% python3 -q
>>> import numpy as np
>>> np.set_printoptions(precision=1, suppress=True, linewidth=160, legacy="1.25")
>>> def rnd(a):
...     return np.round(a, 1) + 0
... 
>>> E = np.load("x.npy")
>>> E
array([[  0.2,   0. ,   1. ,  -1.6,   1.2,   0.8,  -1.5,  -1. ,   0.4,   0. ,  -1.1, -26. ],
       [  0.1,   1.1,   0.9,  -0.7,   2.3,   1.5,  -0.6,  -0.4,   0. ,  -0.4,   0.3,  22. ],
       [ -0.2,  -1.2,   0.9,   1. ,  -1.2,  -0.7,   0. ,   0.1,   0.5,   1.3,   2.5,  46. ],
       [ -2.2,  -0.2,   0.7,   1.3,   2.4,  -0.8,  -0.3,  -0.5,   0.6,  -0.2,  -0.4,  14. ],
       [ -0.2,   0.5,   0.8,   0.5,   2.4,   0.4,  -1.2,   1.2,   0.7,  -0.6,  -1.3,   8. ],
       [  1.5,   0.4,  -0.1,  -0.5,   0.3,  -1.1,  -0.8,   0. ,   0.1,  -1.1,   1.4,  -4. ],
       [  0.7,   0.8,   1.4,   0.6,   0.6,   0. ,  -0.1,  -0.2,  -1.4,  -0.6,   0.9,  44. ],
       [  0.6,  -1.3,   0.1,  -1. ,  -2.6,  -0.6,  -0.5,   1.1,  -2. ,   0. ,   0.5,  30. ],
       [ -1.3,  -1.3,   0.4,  -0.5,   1. ,   1.2,  -0.1,   0.5,  -0.8,  -0.4,  -0.5, -20. ],
       [ -0.3,  -0.9,  -1.7,  -0.3,   0.4,   0.9,  -0.7,  -0.1,  -0.1,  -0.1,   0.2,   6. ]])
>>> U, s, vt = np.linalg.svd(E)
>>> rnd(s)
array([82.7,  6.4,  4. ,  3.5,  2.6,  2.4,  2.3,  2. ,  1.6,  0.7])
>>> np.argmax(s[:-1] / (s[1:] + 1e-6)) + 1
1
>>> B = U[:, :1] @ np.diag(s[:1]) @ vt[:1]
>>> rnd(np.abs(E - B).max())
2.5
>>> np.linalg.matrix_rank(B)
1
>>> rnd(np.linalg.norm(E - B, 2)), rnd(s[1])
(6.4, 6.4)
>>> rnd(np.linalg.norm(E - B) / np.linalg.norm(E))
0.1
>>> def softmax(z):
...     e = np.exp(z - z.max(axis=-1, keepdims=True))
...     return e / e.sum(axis=-1, keepdims=True)
... 
>>> rnd(softmax(10 * E[9]))
array([0., 0., 0., 0., 0., 0., 0., 0., 0., 0., 0., 1.])
>>> rnd(softmax(E[9]))
array([0., 0., 0., 0., 0., 0., 0., 0., 0., 0., 0., 1.])
>>> rnd(softmax(E[9] + 2))
array([0., 0., 0., 0., 0., 0., 0., 0., 0., 0., 0., 1.])
>>> scores = E @ E.T / np.sqrt(12)
>>> rnd(softmax(scores + np.triu(np.full(scores.shape, -np.inf), 1)))
array([[1., 0., 0., 0., 0., 0., 0., 0., 0., 0.],
       [0., 1., 0., 0., 0., 0., 0., 0., 0., 0.],
       [0., 0., 1., 0., 0., 0., 0., 0., 0., 0.],
       [0., 0., 1., 0., 0., 0., 0., 0., 0., 0.],
       [0., 0., 1., 0., 0., 0., 0., 0., 0., 0.],
       [1., 0., 0., 0., 0., 0., 0., 0., 0., 0.],
       [0., 0., 1., 0., 0., 0., 0., 0., 0., 0.],
       [0., 0., 1., 0., 0., 0., 0., 0., 0., 0.],
       [1., 0., 0., 0., 0., 0., 0., 0., 0., 0.],
       [0., 0., 1., 0., 0., 0., 0., 0., 0., 0.]])
>>> rnd(softmax(scores))
array([[1. , 0. , 0. , 0. , 0. , 0. , 0. , 0. , 0. , 0. ],
       [0. , 0. , 1. , 0. , 0. , 0. , 0. , 0. , 0. , 0. ],
       [0. , 0. , 1. , 0. , 0. , 0. , 0. , 0. , 0. , 0. ],
       [0. , 0. , 1. , 0. , 0. , 0. , 0. , 0. , 0. , 0. ],
       [0. , 0. , 0.9, 0. , 0. , 0. , 0.1, 0. , 0. , 0. ],
       [1. , 0. , 0. , 0. , 0. , 0. , 0. , 0. , 0. , 0. ],
       [0. , 0. , 1. , 0. , 0. , 0. , 0. , 0. , 0. , 0. ],
       [0. , 0. , 1. , 0. , 0. , 0. , 0. , 0. , 0. , 0. ],
       [1. , 0. , 0. , 0. , 0. , 0. , 0. , 0. , 0. , 0. ],
       [0. , 0. , 1. , 0. , 0. , 0. , 0. , 0. , 0. , 0. ]])
